% python3 -q
>>> import numpy as np
>>> import numpy.linalg as la
>>> np.set_printoptions(suppress=True, linewidth=200)
>>> def tidy(a):
...     return np.round(a, 2) + 0
... 
>>> M = np.loadtxt("data.csv", delimiter=",")
>>> tidy(M)
array([[0.12, 0.06, 0.  , 0.18, 0.06, 0.18, 0.18, 0.  , 0.06, 0.12, 0.06],
       [0.  , 0.12, 0.18, 0.06, 0.12, 0.12, 0.12, 0.12, 0.06, 0.06, 0.06],
       [0.  , 0.15, 0.2 , 0.05, 0.1 , 0.15, 0.1 , 0.1 , 0.  , 0.05, 0.1 ],
       [0.08, 0.08, 0.04, 0.12, 0.12, 0.08, 0.12, 0.08, 0.08, 0.12, 0.08],
       [0.08, 0.12, 0.04, 0.08, 0.08, 0.12, 0.12, 0.12, 0.12, 0.04, 0.12],
       [0.1 , 0.14, 0.14, 0.1 , 0.  , 0.19, 0.1 , 0.05, 0.  , 0.05, 0.14],
       [0.05, 0.14, 0.14, 0.05, 0.09, 0.09, 0.09, 0.05, 0.14, 0.09, 0.09],
       [0.05, 0.1 , 0.1 , 0.05, 0.05, 0.14, 0.1 , 0.19, 0.1 , 0.1 , 0.05],
       [0.12, 0.04, 0.04, 0.12, 0.12, 0.08, 0.08, 0.04, 0.16, 0.12, 0.08],
       [0.12, 0.12, 0.12, 0.08, 0.12, 0.08, 0.12, 0.12, 0.04, 0.08, 0.04],
       [0.  , 0.06, 0.17, 0.06, 0.11, 0.  , 0.17, 0.06, 0.  , 0.17, 0.22]])
>>> r0 = np.array([2, 0, 0, 2, 2, 2, 2, 2, 2, 0, 1])
>>> B = M + np.outer(r0, np.eye(11)[9])
>>> la.matrix_rank(B - M)
np.int64(1)
>>> la.matrix_rank(la.inv(B) - la.inv(M), tol=1e-8)
np.int64(1)
>>> rng = np.random.default_rng(9067)
>>> labels = rng.permutation(11)
>>> B = M[:, labels] * rng.choice([-1, 1], 11)
>>> tidy(B)
array([[ 0.12,  0.  ,  0.  ,  0.06, -0.18,  0.18,  0.06,  0.06,  0.18,  0.06, -0.12],
       [ 0.  , -0.18,  0.12,  0.06, -0.12,  0.12,  0.12,  0.06,  0.06,  0.12, -0.06],
       [ 0.  , -0.2 ,  0.1 ,  0.  , -0.15,  0.1 ,  0.1 ,  0.1 ,  0.05,  0.15, -0.05],
       [ 0.08, -0.04,  0.08,  0.08, -0.08,  0.12,  0.12,  0.08,  0.12,  0.08, -0.12],
       [ 0.08, -0.04,  0.12,  0.12, -0.12,  0.12,  0.08,  0.12,  0.08,  0.12, -0.04],
       [ 0.1 , -0.14,  0.05,  0.  , -0.19,  0.1 ,  0.  ,  0.14,  0.1 ,  0.14, -0.05],
       [ 0.05, -0.14,  0.05,  0.14, -0.09,  0.09,  0.09,  0.09,  0.05,  0.14, -0.09],
       [ 0.05, -0.1 ,  0.19,  0.1 , -0.14,  0.1 ,  0.05,  0.05,  0.05,  0.1 , -0.1 ],
       [ 0.12, -0.04,  0.04,  0.16, -0.08,  0.08,  0.12,  0.08,  0.12,  0.04, -0.12],
       [ 0.12, -0.12,  0.12,  0.04, -0.08,  0.12,  0.12,  0.04,  0.08,  0.12, -0.08],
       [ 0.  , -0.17,  0.06,  0.  ,  0.  ,  0.17,  0.11,  0.22,  0.06,  0.06, -0.17]])
>>> U, _, Vh = la.svd(M.T @ B)
>>> tidy(U @ Vh)
array([[ 1.,  0.,  0.,  0.,  0.,  0.,  0.,  0.,  0.,  0.,  0.],
       [ 0.,  0.,  0.,  0.,  0.,  0.,  0.,  0.,  0.,  1.,  0.],
       [ 0., -1.,  0.,  0.,  0.,  0.,  0.,  0.,  0.,  0.,  0.],
       [ 0.,  0.,  0.,  0.,  0.,  0.,  0.,  0.,  1.,  0.,  0.],
       [ 0.,  0.,  0.,  0.,  0.,  0.,  1.,  0.,  0.,  0.,  0.],
       [ 0.,  0.,  0.,  0., -1.,  0.,  0.,  0.,  0.,  0.,  0.],
       [ 0.,  0.,  0.,  0.,  0.,  1.,  0.,  0.,  0.,  0.,  0.],
       [ 0.,  0.,  1.,  0.,  0.,  0.,  0.,  0.,  0.,  0.,  0.],
       [ 0.,  0.,  0.,  1.,  0.,  0.,  0.,  0.,  0.,  0.,  0.],
       [ 0.,  0.,  0.,  0.,  0.,  0.,  0.,  0.,  0.,  0., -1.],
       [ 0.,  0.,  0.,  0.,  0.,  0.,  0.,  1.,  0.,  0.,  0.]])
>>> labels
array([ 0,  2,  7,  8,  5,  6,  4, 10,  3,  1,  9])
